$ python -q
>>> import numpy as np
>>> import numpy.linalg as la
>>> np.set_printoptions(precision=3, suppress=True, linewidth=160, floatmode="fixed")
>>> rng = np.random.default_rng(549750)
>>> J = rng.normal(size=(43, 3)) + 3 * np.array([2, -3, 2])
>>> print(J)
[[  6.438  -8.537   7.558]
 [  5.671  -7.523   3.777]
 [  4.984  -8.913   6.609]
 [  3.885 -10.550   7.095]
 [  6.633  -7.107   5.568]
 [  5.634  -8.605   5.791]
 [  6.051  -9.611   7.063]
 [  6.745  -7.472   7.146]
 [  7.451  -9.016   6.414]
 [  6.367  -7.953   6.367]
 [  6.461  -8.138   5.671]
 [  5.384 -10.197   5.428]
 [  6.158  -9.205   5.977]
 [  7.923  -8.708   6.171]
 [  6.437  -9.503   6.057]
 [  7.370  -8.089   4.473]
 [  4.212  -9.517   7.364]
 [  7.159 -11.163   5.849]
 [  7.137  -5.733   5.419]
 [  6.157  -9.020   4.532]
 [  6.157  -7.624   6.441]
 [  5.718  -7.700   6.479]
 [  6.687  -7.472   7.287]
 [  4.735  -8.618   7.091]
 [  4.890 -10.106   5.316]
 [  4.780  -8.494   5.649]
 [  5.560  -8.870   5.552]
 [  5.889 -11.065   5.035]
 [  6.725  -8.738   6.627]
 [  7.321  -8.489   2.923]
 [  6.673 -10.556   5.963]
 [  5.878 -10.328   7.348]
 [  5.263  -9.773   8.407]
 [  6.195  -9.085   4.910]
 [  6.018 -10.615   4.732]
 [  5.757  -8.453   5.753]
 [  8.184 -10.464   4.863]
 [  7.689  -9.211   5.742]
 [  6.422  -9.976   6.730]
 [  5.947  -8.439   7.024]
 [  5.244  -8.062   6.178]
 [  5.632 -10.439   6.298]
 [  5.885  -7.753   5.878]]
>>> d = la.norm(J[:, None] - J[None], axis=-1)
>>> print(np.flatnonzero(d[8] < d.mean() / 2))
[ 8 13 14 28 37]
>>> print(d.mean(axis=1).argmax())
18
>>> print(la.matrix_rank(d ** 2))
5
>>> arr = np.loadtxt("arr.csv", delimiter=",")
>>> print(arr)
[[ 0.000  2.000  1.000  3.000  0.000  0.000  0.000  3.000  2.000  3.000  1.000  0.000  1.000]
 [ 0.000  2.000  2.000  5.000  0.000  2.000  0.000  5.000  5.000  5.000  2.000  2.000  2.000]
 [ 2.000  4.000  3.000  6.000  0.000  2.000  2.000  8.000  7.000  8.000  5.000  3.000  4.000]
 [ 4.000  5.000  3.000  9.000  0.000  5.000  2.000  9.000  9.000  8.000  6.000  5.000  6.000]
 [ 5.000  6.000  6.000 10.000  2.000  6.000  5.000  9.000 11.000  8.000  6.000  5.000  7.000]
 [ 5.000  8.000  9.000 12.000  2.000  7.000  7.000 11.000 13.000  9.000  6.000  5.000  9.000]
 [ 7.000 11.000 10.000 15.000  4.000 10.000 10.000 12.000 15.000 11.000  9.000  6.000  9.000]
 [ 9.000 12.000 10.000 18.000  6.000 13.000 12.000 13.000 16.000 13.000 12.000  7.000 10.000]
 [10.000 12.000 13.000 20.000  9.000 16.000 14.000 15.000 16.000 16.000 14.000  9.000 11.000]
 [11.000 14.000 14.000 21.000 11.000 17.000 17.000 18.000 17.000 19.000 16.000 11.000 14.000]
 [13.000 14.000 14.000 24.000 13.000 19.000 20.000 20.000 18.000 21.000 19.000 11.000 14.000]
 [14.000 14.000 16.000 24.000 13.000 21.000 22.000 22.000 20.000 21.000 22.000 12.000 14.000]
 [17.000 16.000 18.000 25.000 13.000 22.000 22.000 25.000 20.000 21.000 25.000 12.000 17.000]
 [17.000 16.000 21.000 27.000 16.000 23.000 23.000 27.000 22.000 22.000 26.000 14.000 18.000]
 [20.000 16.000 22.000 28.000 17.000 25.000 24.000 29.000 24.000 24.000 26.000 15.000 19.000]
 [21.000 18.000 25.000 28.000 17.000 25.000 26.000 29.000 27.000 25.000 27.000 16.000 22.000]
 [23.000 19.000 25.000 29.000 18.000 28.000 27.000 31.000 29.000 25.000 28.000 18.000 23.000]
 [25.000 20.000 28.000 30.000 18.000 31.000 29.000 31.000 30.000 25.000 29.000 18.000 25.000]
 [26.000 21.000 30.000 30.000 20.000 34.000 30.000 32.000 30.000 28.000 29.000 20.000 26.000]
 [27.000 22.000 33.000 31.000 22.000 37.000 32.000 35.000 33.000 30.000 30.000 21.000 28.000]
 [28.000 24.000 34.000 34.000 25.000 40.000 33.000 35.000 33.000 30.000 32.000 22.000 30.000]
 [30.000 25.000 35.000 35.000 25.000 41.000 36.000 36.000 34.000 30.000 32.000 23.000 32.000]
 [30.000 26.000 35.000 36.000 27.000 44.000 38.000 39.000 37.000 33.000 32.000 24.000 34.000]
 [33.000 26.000 35.000 39.000 30.000 46.000 40.000 42.000 40.000 35.000 32.000 24.000 36.000]
 [36.000 26.000 37.000 42.000 31.000 48.000 42.000 43.000 41.000 35.000 34.000 24.000 38.000]
 [36.000 28.000 40.000 44.000 31.000 49.000 42.000 45.000 42.000 37.000 35.000 26.000 41.000]
 [37.000 31.000 41.000 46.000 33.000 49.000 43.000 45.000 44.000 40.000 36.000 29.000 43.000]
 [38.000 33.000 44.000 47.000 34.000 50.000 46.000 48.000 47.000 40.000 39.000 32.000 44.000]
 [40.000 33.000 44.000 48.000 35.000 51.000 46.000 51.000 48.000 43.000 39.000 32.000 47.000]
 [43.000 36.000 46.000 51.000 37.000 54.000 47.000 54.000 49.000 43.000 39.000 33.000 47.000]
 [46.000 37.000 47.000 53.000 40.000 55.000 48.000 57.000 49.000 46.000 40.000 36.000 50.000]
 [47.000 37.000 47.000 56.000 40.000 58.000 51.000 57.000 52.000 48.000 43.000 36.000 51.000]
 [49.000 38.000 47.000 59.000 40.000 58.000 51.000 57.000 52.000 49.000 43.000 39.000 51.000]
 [52.000 40.000 47.000 62.000 40.000 60.000 53.000 60.000 52.000 49.000 46.000 39.000 52.000]
 [52.000 40.000 47.000 65.000 42.000 62.000 54.000 60.000 54.000 52.000 48.000 41.000 54.000]
 [52.000 43.000 47.000 65.000 43.000 64.000 57.000 63.000 57.000 52.000 51.000 43.000 55.000]
 [54.000 46.000 49.000 66.000 45.000 67.000 57.000 64.000 60.000 52.000 52.000 46.000 58.000]
 [55.000 46.000 49.000 66.000 48.000 70.000 60.000 64.000 62.000 55.000 54.000 47.000 59.000]
 [56.000 47.000 52.000 66.000 49.000 72.000 63.000 65.000 63.000 55.000 56.000 50.000 60.000]
 [57.000 47.000 52.000 68.000 51.000 75.000 63.000 66.000 66.000 56.000 56.000 52.000 61.000]
 [60.000 48.000 53.000 69.000 53.000 78.000 65.000 67.000 67.000 56.000 57.000 52.000 64.000]
 [62.000 51.000 56.000 72.000 54.000 78.000 65.000 69.000 69.000 59.000 60.000 55.000 64.000]]
>>> cen = J - J.mean(axis=0)
>>> evecs = la.svd(cen)[2][:1]
>>> other = cen - cen @ evecs.T @ evecs
>>> print(np.diag(evecs.T @ evecs))
[0.183 0.620 0.198]
>>> print(other.std(axis=0))
[0.776 0.667 0.899]
>>> print(la.norm(other, axis=1).round(6).argmax())
36
>>> print(round(la.norm(other) / la.norm(cen), 3))
0.744
